>>> import numpy as np
>>> np.set_printoptions(precision=1, suppress=True, linewidth=160, sign=" ")
>>> tidy = lambda a: np.round(a, 1) + 0
>>> X = np.load("dump.npy")
>>> print(tidy(X))
[[ 0.  -0.1 -1.2]
 [-3.3  1.3  1. ]
 [ 3.1 -1.  -2.5]
 [ 0.7 -0.5  1.1]
 [-0.7  0.3 -0.8]
 [ 0.   0.  -1.6]
 [-5.7  1.9  0.8]
 [-0.9  0.3 -0.1]
 [ 2.1 -0.9 -0.2]
 [-4.8  1.6  0.2]
 [ 1.5 -0.5 -0.1]
 [-2.   0.5 -0.1]
 [ 1.1 -0.4 -2.1]]
>>> cen = X - X.mean(axis=0)
>>> evecs = np.linalg.svd(cen)[2][:2]
>>> Y = cen - cen @ evecs.T @ evecs
>>> print(tidy(np.cov(cen @ evecs.T, rowvar=False)))
[[ 8.4  0. ]
 [ 0.   0.8]]
>>> print(tidy(np.diag(evecs.T @ evecs)))
[ 0.9  0.1  1. ]
>>> print(tidy(Y.std(axis=0)))
[ 0.   0.1  0. ]
>>> print(np.linalg.norm(Y, axis=1).round(6).argmax())
1
>>> cen = X - X.mean(axis=1)
Traceback (most recent call last):
  File "<python-input-12>", line 1, in <module>
    cen = X - X.mean(axis=1)
          ~~^~~~~~~~~~~~~~~~
ValueError: operands could not be broadcast together with shapes (13,3) (13,) 
>>> cen = X - X.mean(axis=0)
>>> Uu, s, VT = np.linalg.svd(cen, full_matrices=False)
>>> print(tidy(s))
[ 10.    3.1   0.3]
>>> print(np.abs(Uu[:, 0]).argmax())
6
>>> print(tidy((s ** 2).sum() ** 2 / (s ** 4).sum()))
1.2
>>> print((np.sign(Uu[:, 0]) == np.sign(Uu[0, 0])).astype(int))
[ 1  0  1  1  1  1  0  0  1  0  1  0  1]
>>> print(tidy(s ** 2 / (s ** 2).sum()))
[ 0.9  0.1  0. ]
>>> Q, evecs = np.linalg.qr(X[:, :2])[0], np.linalg.qr(X[:, 2:])[0]
>>> s = np.linalg.svd(Q.T @ evecs, compute_uv=False)
>>> print(tidy(s))
[ 0.4]
>>> print((s > 0.9).sum())
0
>>> Z = X[[0, 4]].astype(float)
>>> for _ in range(7):
...     idx = np.linalg.norm(X[:, None] - Z, axis=-1).argmin(axis=1)
...     Z = np.array([X[idx == j].mean(axis=0) for j in range(2)])
... 
>>> print(idx)
[ 0  1  0  0  0  0  1  0  0  1  0  1  0]
>>> print(np.bincount(idx))
[ 9  4]
>>> print(tidy(Z))
[[ 0.8 -0.3 -0.8]
 [-4.   1.3  0.5]]
>>> Q, Rm = np.linalg.qr(X)
>>> print(tidy(Q @ Rm))
[[ 0.  -0.1 -1.2]
 [-3.3  1.3  1. ]
 [ 3.1 -1.  -2.5]
 [ 0.7 -0.5  1.1]
 [-0.7  0.3 -0.8]
 [ 0.   0.  -1.6]
 [-5.7  1.9  0.8]
 [-0.9  0.3 -0.1]
 [ 2.1 -0.9 -0.2]
 [-4.8  1.6  0.2]
 [ 1.5 -0.5 -0.1]
 [-2.   0.5 -0.1]
 [ 1.1 -0.4 -2.1]]
>>> print(tidy(np.trace(Q @ Q.T)))
3.0
>>> J = np.loadtxt("data.csv", delimiter=",")
>>> print(J)
[[ 2.  1.  0.  0.]
 [ 0.  0.  0.  0.]
 [ 1.  0.  0.  0.]
 [ 2.  1.  0.  0.]
 [ 0.  0.  0.  0.]
 [ 2.  0.  0.  1.]
 [ 2.  0.  0.  1.]
 [ 0.  0.  0.  0.]
 [ 2.  1.  0.  0.]
 [ 2.  1.  0.  0.]
 [ 0.  0.  0.  0.]
 [ 1.  0.  0.  0.]
 [ 2.  1.  0.  0.]
 [ 2.  1.  0.  0.]
 [ 1.  0.  0.  0.]
 [ 1.  0.  0.  0.]]
>>> Uu, s, VT = np.linalg.svd(J)
>>> evecs = VT[:(s > 1e-8).sum()]
>>> rng = np.random.default_rng(6482)
>>> vec = J[6] + 2 * J[14] + rng.integers(2) * np.eye(4)[0]
>>> print(vec)
[ 4.  0.  0.  1.]
>>> print(np.linalg.matrix_rank(np.vstack([J, vec])))
3
>>> print(tidy(np.diag(evecs.T @ evecs)))
[ 1.  1.  0.  1.]
>>> print(np.allclose(evecs.T @ evecs @ vec, vec))
True
>>> print(tidy(np.linalg.norm(vec - evecs.T @ evecs @ vec)))
0.0
>>> print(tidy(evecs.T @ evecs))
[[ 1.  0.  0.  0.]
 [ 0.  1.  0.  0.]
 [ 0.  0.  0.  0.]
 [ 0.  0.  0.  1.]]
>>> print(np.argsort(-np.linalg.norm(J, axis=0).round(6), kind="stable")[:3])
[ 0  1  3]
>>> print(tidy(np.linalg.norm(J, 2) / np.linalg.norm(J)))
1.0
>>> Uu, s, VT = np.linalg.svd(J)
>>> print(np.argmax(s[:-1] / (s[1:] + 1e-6)) + 1)
3
>>> print(tidy(s))
[ 6.4  1.7  0.6  0. ]
>>> Y = Uu[:, :3] @ np.diag(s[:3]) @ VT[:3]
>>> print(tidy(np.linalg.norm(J - Y) / np.linalg.norm(J)))
0.0
>>> print(tidy(np.linalg.norm(J - Y, 2)), s[3])
0.0 0.0
>>> print(np.linalg.matrix_rank(Y))
3
>>> print(np.linalg.norm(J, axis=1).argmax())
0
>>> print(J[11] @ J[6])
2.0
>>> print(tidy(np.linalg.norm(J, "nuc")))
8.7
>>> C2 = J.T @ J
>>> print(np.trace(C2), (J ** 2).sum())
44.0 44.0
>>> print(C2)
[[ 36.  12.   0.   4.]
 [ 12.   6.   0.   0.]
 [  0.   0.   0.   0.]
 [  4.   0.   0.   2.]]
>>> arr = rng.normal(size=(19, 4))
>>> arr = 5 * arr / np.linalg.norm(arr, axis=1, keepdims=True)
>>> print(tidy(arr))
[[-2.3  1.2 -1.4 -4.1]
 [ 4.6 -0.8  1.6 -0.9]
 [-3.5  2.4 -0.1  2.6]
 [ 0.7 -4.3  2.2  0.9]
 [ 0.9 -2.7 -2.4 -3.4]
 [ 2.  -4.3  1.4  0.5]
 [ 1.5  0.5 -4.   2.6]
 [-2.3  0.7 -2.7 -3.5]
 [-0.3 -3.5 -1.5 -3.3]
 [ 0.5 -1.2  3.3  3.5]
 [-3.7  0.7 -3.2  0.2]
 [-2.   3.8 -2.1  1.3]
 [-0.8 -0.8  2.  -4.4]
 [ 0.   2.8  1.2  4. ]
 [ 0.7  0.4 -4.8  1. ]
 [ 0.7  4.3 -1.8 -1.7]
 [ 0.7  2.9 -3.   2.6]
 [ 1.8 -3.6  0.7 -2.9]
 [ 2.6  0.9 -3.5 -2.3]]
>>> f, r1 = arr[7], arr[17]
>>> print(tidy(f @ r1))
1.6
>>> p = (f @ r1) / (f @ f) * f
>>> print(tidy(np.outer(f, r1)))
[[-4.1  8.2 -1.7  6.6]
 [ 1.2 -2.5  0.5 -2. ]
 [-4.8  9.6 -2.   7.8]
 [-6.2 12.5 -2.6 10.1]]
>>> print(np.linalg.matrix_rank(np.outer(f, r1)))
1
>>> print((r1 - p) @ f)
0.0
>>> vec = np.array([3, 1, 2, 0])
>>> target = arr @ vec
>>> print(tidy(np.linalg.solve(arr.T @ arr, arr.T @ target)))
[ 3.  1.  2.  0.]
>>> print(tidy(np.linalg.lstsq(arr, target)[0]))
[ 3.  1.  2.  0.]
>>> try:
...     np.linalg.solve(arr, target)
... except np.linalg.LinAlgError as e:
...     print(repr(e))
... 
LinAlgError('Last 2 dimensions of the array must be square')
>>> target = target + 0.1 * rng.normal(size=19)
>>> print(tidy(target))
[ -8.3  16.   -8.5   2.4  -4.6   4.5  -2.8 -11.6  -7.2   6.8 -17.1  -6.5   0.9   5.   -7.2   2.8  -1.2   3.2   1.6]
>>> b, *_ = np.linalg.lstsq(arr, target)
>>> print(tidy(b))
[ 3.  1.  2.  0.]
>>> print(b.round())
[ 3.  1.  2. -0.]
>>> print(tidy(arr.T @ (target - arr @ b)))
[ 0.  0.  0.  0.]
>>> Y = arr / np.linalg.norm(arr, axis=1, keepdims=True)
>>> C2 = Y @ Y.T
>>> print((C2 - 2 * np.eye(19)).round(6).argmax(axis=1))
[  7  17  11   5   8   3  14   0   4   3  11   2   0   2   6  11   6   8  14]
>>> print(tidy(np.degrees(np.arccos(np.clip(C2[4, 11], -1, 1)))))
117.3
>>> print(tidy(C2[4]))
[ 0.5  0.2 -0.7  0.2  1.   0.3  0.   0.6  0.9 -0.6  0.1 -0.5  0.5 -0.9  0.3  0.  -0.4  0.8  0.7]
>>> cen = arr - arr.mean(axis=1)
Traceback (most recent call last):
  File "<python-input-84>", line 1, in <module>
    cen = arr - arr.mean(axis=1)
          ~~~~^~~~~~~~~~~~~~~~~~
ValueError: operands could not be broadcast together with shapes (19,4) (19,) 
>>> cen = arr - arr.mean(axis=0)
>>> Uu, s, VT = np.linalg.svd(cen, full_matrices=False)
>>> print(np.abs(VT[0]).argmax())
1
>>> print(tidy((s ** 2).sum() ** 2 / (s ** 4).sum()))
3.2
>>> print(tidy(s ** 2 / (s ** 2).sum()))
[ 0.4  0.3  0.2  0.1]
>>> print(np.abs(Uu[:, 0]).argmax())
17
>>> print(tidy(np.abs(VT[-1])))
[ 0.5  0.7  0.5  0.3]
>>> Y = np.c_[arr[:, :2] @ np.array([[3, 8], [7, 5]]), np.array([0, 7, 8, 9, 3, 0, 4, 3, 4, 7, 7, 5, 6, 3, 8, 6, 7, 2, 0])]
>>> print(tidy(Y))
[[  1.9 -11.9   0. ]
 [  7.9  32.5   7. ]
 [  6.3 -16.1   8. ]
 [-28.  -15.8   9. ]
 [-15.8  -5.8   3. ]
 [-24.1  -5.4   0. ]
 [  7.8  14.5   4. ]
 [ -2.  -14.8   3. ]
 [-25.  -19.5   4. ]
 [ -7.   -2.    7. ]
 [ -6.  -26.2   7. ]
 [ 21.    3.4   5. ]
 [ -7.7 -10.    6. ]
 [ 19.7  13.9   3. ]
 [  4.7   7.3   8. ]
 [ 31.9  26.7   6. ]
 [ 22.3  20.    7. ]
 [-19.8  -3.6   2. ]
 [ 13.8  25.    0. ]]
>>> print(np.linalg.matrix_rank(Y))
3
>>> print(tidy(np.linalg.norm(np.linalg.qr(arr)[0].T @ Y, axis=0) ** 2 / ((Y ** 2).sum(axis=0) + 1e-12)))
[ 1.   1.   0.1]
>>> print(tidy(np.linalg.norm(Y - arr @ np.linalg.lstsq(arr, Y)[0], axis=0)))
[  0.    0.   22.5]
>>> print(np.linalg.matrix_rank(np.c_[arr, Y]))
5
>>> data = np.array([[-1.3, -1.5, 0.4],
...     [-0.1, 0.5, -0.8],
...     [1.0, 2.0, -0.1],
...     [-0.5, -0.9, 0.0],
...     [-0.1, -1.0, -1.0]])
>>> print(data)
[[-1.3 -1.5  0.4]
 [-0.1  0.5 -0.8]
 [ 1.   2.  -0.1]
 [-0.5 -0.9  0. ]
 [-0.1 -1.  -1. ]]
>>> f, r1 = data[3], data[1]
>>> print(tidy(f @ f))
1.1
>>> print(f @ r1)
-0.4
>>> p = (f @ r1) / (f @ f) * f
>>> print(np.linalg.matrix_rank(np.outer(f, r1)))
1
>>> print(tidy(r1 - p))
[-0.3  0.2 -0.8]
>>> print(tidy(p))
[ 0.2  0.3  0. ]
>>> print(tidy(np.linalg.norm(f + r1) ** 2 + np.linalg.norm(f - r1) ** 2))
3.9
>>> Y = np.c_[data[:, :2] @ np.array([[1, -1], [1, -1]]), np.array([0, 3, 2, 3, -3])]
>>> print(Y)
[[-2.8  2.8  0. ]
 [ 0.4 -0.4  3. ]
 [ 3.  -3.   2. ]
 [-1.4  1.4  3. ]
 [-1.1  1.1 -3. ]]
>>> print(np.linalg.matrix_rank(np.c_[data, Y]))
4
>>> print(tidy(np.linalg.norm(Y - data @ np.linalg.lstsq(data, Y)[0], axis=0)))
[ 0.   0.   3.8]
>>> print(tidy(np.linalg.lstsq(data, Y[:, 0])[0]))
[ 1.  1.  0.]
>>> idx = rng.integers(0, 2, 5)
>>> F = (idx[:, None] == idx) * -3 + np.eye(5)
>>> print(F)
[[-2.  0.  0. -3.  0.]
 [ 0. -2. -3.  0. -3.]
 [ 0. -3. -2.  0. -3.]
 [-3.  0.  0. -2.  0.]
 [ 0. -3. -3.  0. -2.]]
>>> # equal to its transpose
>>> print(np.einsum("ij,ji->", F, F))
92.0
>>> print(tidy(np.linalg.det(2 * F)), tidy(np.linalg.det(F)))
1280.0 40.0
>>> print(tidy(np.linalg.det(F.T)))
40.0
>>> print(tidy(np.linalg.det(F[::-1])))
40.0
>>> print(np.kron(np.eye(2, dtype=int), F))
[[-2.  0.  0. -3.  0. -0.  0.  0. -0.  0.]
 [ 0. -2. -3.  0. -3.  0. -0. -0.  0. -0.]
 [ 0. -3. -2.  0. -3.  0. -0. -0.  0. -0.]
 [-3.  0.  0. -2.  0. -0.  0.  0. -0.  0.]
 [ 0. -3. -3.  0. -2.  0. -0. -0.  0. -0.]
 [-0.  0.  0. -0.  0. -2.  0.  0. -3.  0.]
 [ 0. -0. -0.  0. -0.  0. -2. -3.  0. -3.]
 [ 0. -0. -0.  0. -0.  0. -3. -2.  0. -3.]
 [-0.  0.  0. -0.  0. -3.  0.  0. -2.  0.]
 [ 0. -0. -0.  0. -0.  0. -3. -3.  0. -2.]]
>>> print(np.einsum("ii->", F))
-10.0
>>> vec = np.array([2, -2, 2, 2, 0])
>>> target = F @ vec
>>> b, lr = np.zeros(5), 1 / np.linalg.norm(F, 2) ** 2
>>> for i in range(10):
...     b -= lr * F.T @ (F @ b - target)
...     if i % 2 == 0: print(i, round(np.linalg.norm(F @ b - target), 1))
... 
0 9.1
2 4.2
4 2.9
6 2.6
8 2.5
>>> print(tidy(b))
[ 2.  -0.3  0.3  2.   0. ]
>>> print(tidy(np.linalg.cond(F)))
8.0
>>> print(np.allclose(F @ F.T, F.T @ F))
True
>>> assert F == F.T
Traceback (most recent call last):
  File "<python-input-130>", line 1, in <module>
    assert F == F.T
           ^^^^^^^^
ValueError: The truth value of an array with more than one element is ambiguous. Use a.any() or a.all()
>>> F.inv()
Traceback (most recent call last):
  File "<python-input-131>", line 1, in <module>
    F.inv()
    ^^^^^
AttributeError: 'numpy.ndarray' object has no attribute 'inv'
>>> vals, evecs = np.linalg.eigh(F)
>>> vec = np.array([2, -1, 5, 0, 7])
>>> print(tidy(evecs * np.abs(vals) @ evecs.T))
[[ 3.   0.   0.   2.   0. ]
 [ 0.   3.3  2.3  0.   2.3]
 [ 0.   2.3  3.3  0.   2.3]
 [ 2.   0.   0.   3.   0. ]
 [ 0.   2.3  2.3  0.   3.3]]
>>> print(tidy(vec @ F @ vec / (vec @ vec)), tidy(vals[0]), tidy(vals[-1]))
-3.7 -8.0 1.0
>>> print(np.abs(F).sum(axis=1).max(), tidy(np.abs(vals).max()))
8.0 8.0
>>> vals, evecs = np.linalg.eigvalsh(F)
Traceback (most recent call last):
  File "<python-input-137>", line 1, in <module>
    vals, evecs = np.linalg.eigvalsh(F)
    ^^^^^^^^^^^
ValueError: too many values to unpack (expected 2)
>>> vals, evecs = np.linalg.eigh(F)
>>> print(tidy(evecs @ np.diag(vals) @ evecs.T))
[[-2.  0.  0. -3.  0.]
 [ 0. -2. -3.  0. -3.]
 [ 0. -3. -2.  0. -3.]
 [-3.  0.  0. -2.  0.]
 [ 0. -3. -3.  0. -2.]]
>>> print(tidy(np.linalg.svd(F, compute_uv=False)))
[ 8.  5.  1.  1.  1.]
